$ python -q
>>> import numpy as np
>>> import numpy.linalg as la
>>> np.set_printoptions(precision=2, suppress=True, linewidth=140)
>>> mat = np.load("out13.npy")
>>> mat
array([[ 0.1,  1.3,  0.8, -9. ],
       [-0.8, -0.1,  0. ,  1. ],
       [ 0. ,  1. ,  0.4,  5.5]])
>>> Uu, sig, Vh = la.svd(mat, full_matrices=False)
>>> np.allclose(Uu * sig @ Vh, mat)
True
>>> np.round(Uu.T @ Uu, 2) + 0
array([[1., 0., 0.],
       [0., 1., 0.],
       [0., 0., 1.]])
>>> np.abs(Uu[:, 0]).round(6).argmax()
np.int64(0)
>>> E = np.load("layer3.npy")
>>> E
array([[  9.37,   4.81, -15.65],
       [-11.56, -16.68,  -0.08],
       [ 29.46,  19.46, -11.42],
       [ -4.21,  -6.18,  35.7 ],
       [ 11.27,   8.13,  11.01],
       [  0.82,   0.22,  -6.94],
       [ 19.57,  16.21, -13.47],
       [-28.27, -12.12,   7.69],
       [ -8.76,  -2.94,   7.44],
       [ -5.27,  -0.18,  -1.54],
       [ -6.63,  -6.36,  -1.61],
       [  3.69,  16.44, -13.9 ],
       [-15.24, -14.04,  10.29],
       [  1.23,  -1.3 ,   1.62]])
>>> np.count_nonzero(E)
np.int64(42)
>>> np.unravel_index(np.abs(E).argmax(), E.shape)
(np.int64(3), np.int64(2))
>>> la.svd(E, compute_uv=False)
array([72.52, 38.04, 15.5 ])
>>> d = la.norm(E[:, None] - E[None], axis=-1)
>>> d[11].round(6).argsort(kind="stable")[:4]
array([11,  0,  6,  5])
>>> np.unravel_index(d.round(6).argmax(), d.shape)
(np.int64(2), np.int64(7))
>>> la.matrix_rank(d ** 2)
np.int64(5)
>>> d.mean(axis=1).argmax()
np.int64(3)
>>> feats = np.load("test7.npy")
>>> feats
array([[0, 1, 1],
       [1, 0, 1],
       [1, 1, 0]])
>>> np.unravel_index(np.abs(feats).argmax(), feats.shape)
(np.int64(0), np.int64(1))
>>> feats - feats[0]
array([[ 0,  0,  0],
       [ 1, -1,  0],
       [ 1,  0, -1]])
>>> np.diff(feats, axis=0)
array([[ 1, -1,  0],
       [ 0,  1, -1]])
>>> np.round(la.norm(feats), 2)
np.float64(2.45)
>>> la.rank(feats)
Traceback (most recent call last):
  File "<python-input-25>", line 1, in <module>
    la.rank(feats)
    ^^^^^^^
AttributeError: module 'numpy.linalg' has no attribute 'rank'
>>> la.matrix_rank(feats)
np.int64(3)
>>> np.count_nonzero(feats)
np.int64(6)
>>> feats[:, 3]
Traceback (most recent call last):
  File "<python-input-28>", line 1, in <module>
    feats[:, 3]
    ~~~~~^^^^^^
IndexError: index 3 is out of bounds for axis 1 with size 3
>>> np.abs(feats).max()
np.int64(1)
>>> feats.sum(axis=1)
array([2, 2, 2])
>>> other = la.inv(feats)
>>> np.round(la.slogdet(feats)[0], 2)
np.float64(1.0)
>>> np.allclose(other, feats.T)
False
>>> W0 = np.diag(np.array([-3, 1, 3])) + -2 * np.eye(3, k=1) + -2 * np.eye(3, k=-1)
>>> W0
array([[-3., -2.,  0.],
       [-2.,  1., -2.],
       [ 0., -2.,  3.]])
>>> # symmetric, so the eigenvalues are real
>>> other = W0 / np.sqrt((W0 ** 2).mean(axis=1, keepdims=True))
>>> la.norm(other, axis=1)
array([1.73, 1.73, 1.73])
>>> la.matrix_rank(other) == la.matrix_rank(W0)
np.True_
>>> W0 - W0.mean(axis=1, keepdims=True)
array([[-1.33, -0.33,  1.67],
       [-1.  ,  2.  , -1.  ],
       [-0.33, -2.33,  2.67]])
